In [1]: import numpy as np

In [2]: import numpy.linalg as la

In [3]: np.set_printoptions(suppress=True, linewidth=140)

In [4]: A = np.load("w.npy")

In [5]: A
Out[5]: 
array([[1.1, 0. , 0. , 1. ],
       [1. , 0.1, 0. , 3. ],
       [2. , 0. , 1.1, 2. ],
       [1. , 0. , 0. , 1.1]])

In [6]: O, Rm = la.qr(A)

In [7]: np.round(np.abs(np.diag(Rm)), 2)
Out[7]: array([2.69, 0.09, 0.66, 0.14])

In [8]: print(np.trace(O @ O.T))
4.0

In [9]: Rm.round(2)
Out[9]: 
array([[-2.69, -0.04, -0.82, -3.43],
       [ 0.  , -0.09,  0.33, -1.86],
       [ 0.  ,  0.  , -0.66, -0.01],
       [ 0.  ,  0.  ,  0.  ,  0.14]])

In [10]: u = np.array([1, 5])

In [11]: np.round(np.correlate(A[3], A[1], "full"), 2)
Out[11]: array([3.  , 0.  , 0.1 , 4.3 , 0.  , 0.11, 1.1 ])

In [12]: np.cross(A[3, :3], A[1, :3])
Out[12]: array([0. , 0. , 0.1])

In [13]: u, g = A[1], A[0]

In [14]: print(u @ u)
10.01

In [15]: pr = (u @ g) / (u @ u) * u

In [16]: np.round(g - pr, 2)
Out[16]: array([ 0.69, -0.04,  0.  , -0.23])

In [17]: print(la.matrix_rank(np.outer(u, g)))
1

In [18]: round(la.norm(u + g) ** 2 + la.norm(u - g) ** 2, 2)
Out[18]: np.float64(24.44)

In [19]: np.round((g - pr) @ u, 2)
Out[19]: np.float64(0.0)

In [20]: print(np.round(np.outer(u, g), 2))
[[1.1  0.   0.   1.  ]
 [0.11 0.   0.   0.1 ]
 [0.   0.   0.   0.  ]
 [3.3  0.   0.   3.  ]]

In [21]: pr.round(2)
Out[21]: array([0.41, 0.04, 0.  , 1.23])

In [22]: print(A.ravel(order="F"))
[1.1 1.  2.  1.  0.  0.1 0.  0.  0.  0.  1.1 0.  1.  3.  2.  1.1]

In [23]: A.reshape(4, 5)
ValueError: cannot reshape array of size 16 into shape (4,5)


In [24]: t3 = A.reshape(4, 2, -1)

In [25]: print(np.swapaxes(t3, 1, 2)[3])
[[1.  0. ]
 [0.  1.1]]

In [26]: t3.shape
Out[26]: (4, 2, 2)

In [27]: np.einsum("ihd,jhd->hij", t3, t3).shape
Out[27]: (2, 4, 4)

In [28]: np.round(np.einsum("ihd,ihd->ih", t3, t3), 2)
Out[28]: 
array([[1.21, 1.  ],
       [1.01, 9.  ],
       [4.  , 5.21],
       [1.  , 1.21]])

In [29]: mat = np.load("run18.npy")

In [30]: print(mat)
[[0.5  0.   0.   0.5 ]
 [0.   0.67 0.33 0.  ]
 [0.   0.   0.5  0.5 ]
 [0.33 0.   0.   0.67]]

In [31]: u, g = mat[3], mat[0]

In [32]: u @ g
Out[32]: np.float64(0.5)

In [33]: pr = (u @ g) / (u @ u) * u

In [34]: la.matrix_rank(np.outer(u, g))
Out[34]: np.int64(1)

In [35]: O = mat.astype(float).copy()

In [36]: for j in range(4):
    ...:     O[:, j] -= O[:, :j] @ (O[:, :j].T @ O[:, j])
    ...:     O[:, j] /= la.norm(O[:, j])
    ...: 

In [37]: print(np.round(O.T @ mat, 2) + 0)
[[0.6  0.   0.   0.79]
 [0.   0.67 0.33 0.  ]
 [0.   0.   0.5  0.5 ]
 [0.   0.   0.   0.28]]

In [38]: O.round(2)
Out[38]: 
array([[ 0.83,  0.  ,  0.  , -0.55],
       [ 0.  ,  1.  ,  0.  ,  0.  ],
       [ 0.  ,  0.  ,  1.  ,  0.  ],
       [ 0.55,  0.  ,  0.  ,  0.83]])

In [39]: out = np.inv(O)
AttributeError: module 'numpy' has no attribute 'inv'


In [40]: out = la.inv(O)

In [41]: (np.abs(out) > 1e-9).astype(int)
Out[41]: 
array([[1, 0, 0, 1],
       [0, 1, 0, 0],
       [0, 0, 1, 0],
       [1, 0, 0, 1]])

In [42]: print(np.round(la.det(O) * out, 2))
[[ 0.83  0.    0.    0.55]
 [ 0.    1.    0.    0.  ]
 [ 0.    0.    1.    0.  ]
 [-0.55  0.    0.    0.83]]

In [43]: np.round(la.det(O) * la.det(out), 2)
Out[43]: np.float64(1.0)

In [44]: out.round(2)
Out[44]: 
array([[ 0.83,  0.  ,  0.  ,  0.55],
       [ 0.  ,  1.  ,  0.  ,  0.  ],
       [ 0.  ,  0.  ,  1.  ,  0.  ],
       [-0.55,  0.  ,  0.  ,  0.83]])

In [45]: np.round(la.inv(out), 2)
Out[45]: 
array([[ 0.83,  0.  ,  0.  , -0.55],
       [ 0.  ,  1.  ,  0.  ,  0.  ],
       [ 0.  ,  0.  ,  1.  ,  0.  ],
       [ 0.55,  0.  ,  0.  ,  0.83]])
